In [1]: import numpy as np

In [2]: from numpy import linalg as LA

In [3]: np.set_printoptions(precision=2, suppress=True, linewidth=140)

In [4]: rng = np.random.default_rng(62)

In [5]: idx = rng.integers(0, 2, 9)

In [6]: M = np.triu((idx[:, None] == idx) & (rng.random((9, 9)) < 0.8), 1).astype(int)

In [7]: M += M.T

In [8]: M
Out[8]: 
array([[0, 0, 0, 0, 0, 0, 1, 1, 1],
       [0, 0, 1, 1, 0, 1, 0, 0, 0],
       [0, 1, 0, 1, 1, 1, 0, 0, 0],
       [0, 1, 1, 0, 1, 1, 0, 0, 0],
       [0, 0, 1, 1, 0, 1, 0, 0, 0],
       [0, 1, 1, 1, 1, 0, 0, 0, 0],
       [1, 0, 0, 0, 0, 0, 0, 1, 1],
       [1, 0, 0, 0, 0, 0, 1, 0, 1],
       [1, 0, 0, 0, 0, 0, 1, 1, 0]])

In [9]: np.diff(M, axis=0)
Out[9]: 
array([[ 0,  0,  1,  1,  0,  1, -1, -1, -1],
       [ 0,  1, -1,  0,  1,  0,  0,  0,  0],
       [ 0,  0,  1, -1,  0,  0,  0,  0,  0],
       [ 0, -1,  0,  1, -1,  0,  0,  0,  0],
       [ 0,  1,  0,  0,  1, -1,  0,  0,  0],
       [ 1, -1, -1, -1, -1,  0,  0,  1,  1],
       [ 0,  0,  0,  0,  0,  0,  1, -1,  0],
       [ 0,  0,  0,  0,  0,  0,  0,  1, -1]])

In [10]: M.sum(axis=1)
Out[10]: array([3, 3, 4, 4, 3, 4, 3, 3, 3])

In [11]: np.zeros(9, 9)
TypeError: Cannot interpret '9' as a data type


In [12]: M.shape
Out[12]: (9, 9)

In [13]: LA.matrix_rank(M)
Out[13]: np.int64(8)

In [14]: M.sum(axis=0)
Out[14]: array([3, 3, 4, 4, 3, 4, 3, 3, 3])

In [15]: np.round(LA.svd(M, compute_uv=False), 2) + 0
Out[15]: array([3.65, 3.  , 1.65, 1.  , 1.  , 1.  , 1.  , 1.  , 0.  ])

In [16]: (LA.matrix_power((M != 0) + (M.T != 0) + np.eye(9), 9) > 0).astype(int)
Out[16]: 
array([[1, 0, 0, 0, 0, 0, 1, 1, 1],
       [0, 1, 1, 1, 1, 1, 0, 0, 0],
       [0, 1, 1, 1, 1, 1, 0, 0, 0],
       [0, 1, 1, 1, 1, 1, 0, 0, 0],
       [0, 1, 1, 1, 1, 1, 0, 0, 0],
       [0, 1, 1, 1, 1, 1, 0, 0, 0],
       [1, 0, 0, 0, 0, 0, 1, 1, 1],
       [1, 0, 0, 0, 0, 0, 1, 1, 1],
       [1, 0, 0, 0, 0, 0, 1, 1, 1]])

In [17]: np.round(np.sort(LA.eigvals(M).real), 2) + 0
Out[17]: array([-1.65, -1.  , -1.  , -1.  , -1.  , -1.  ,  0.  ,  3.  ,  3.65])

In [18]: np.flatnonzero(LA.matrix_power((M != 0) + (M.T != 0) + np.eye(9), 9)[4])
Out[18]: array([1, 2, 3, 4, 5])

In [19]: M @ M
Out[19]: 
array([[3, 0, 0, 0, 0, 0, 2, 2, 2],
       [0, 3, 2, 2, 3, 2, 0, 0, 0],
       [0, 2, 4, 3, 2, 3, 0, 0, 0],
       [0, 2, 3, 4, 2, 3, 0, 0, 0],
       [0, 3, 2, 2, 3, 2, 0, 0, 0],
       [0, 2, 3, 3, 2, 4, 0, 0, 0],
       [2, 0, 0, 0, 0, 0, 3, 2, 2],
       [2, 0, 0, 0, 0, 0, 2, 3, 2],
       [2, 0, 0, 0, 0, 0, 2, 2, 3]])

In [20]: LA.determinant(M)
AttributeError: module 'numpy.linalg' has no attribute 'determinant'


In [21]: assert M == M.T
ValueError: The truth value of an array with more than one element is ambiguous. Use a.any() or a.all()


In [22]: LA.matrix_power(M, 4)
Out[22]: 
array([[21,  0,  0,  0,  0,  0, 20, 20, 20],
       [ 0, 30, 32, 32, 30, 32,  0,  0,  0],
       [ 0, 32, 42, 41, 32, 41,  0,  0,  0],
       [ 0, 32, 41, 42, 32, 41,  0,  0,  0],
       [ 0, 30, 32, 32, 30, 32,  0,  0,  0],
       [ 0, 32, 41, 41, 32, 42,  0,  0,  0],
       [20,  0,  0,  0,  0,  0, 21, 20, 20],
       [20,  0,  0,  0,  0,  0, 20, 21, 20],
       [20,  0,  0,  0,  0,  0, 20, 20, 21]])

In [23]: np.trace(M)
Out[23]: np.int64(0)

In [24]: M @ M
Out[24]: 
array([[3, 0, 0, 0, 0, 0, 2, 2, 2],
       [0, 3, 2, 2, 3, 2, 0, 0, 0],
       [0, 2, 4, 3, 2, 3, 0, 0, 0],
       [0, 2, 3, 4, 2, 3, 0, 0, 0],
       [0, 3, 2, 2, 3, 2, 0, 0, 0],
       [0, 2, 3, 3, 2, 4, 0, 0, 0],
       [2, 0, 0, 0, 0, 0, 3, 2, 2],
       [2, 0, 0, 0, 0, 0, 2, 3, 2],
       [2, 0, 0, 0, 0, 0, 2, 2, 3]])
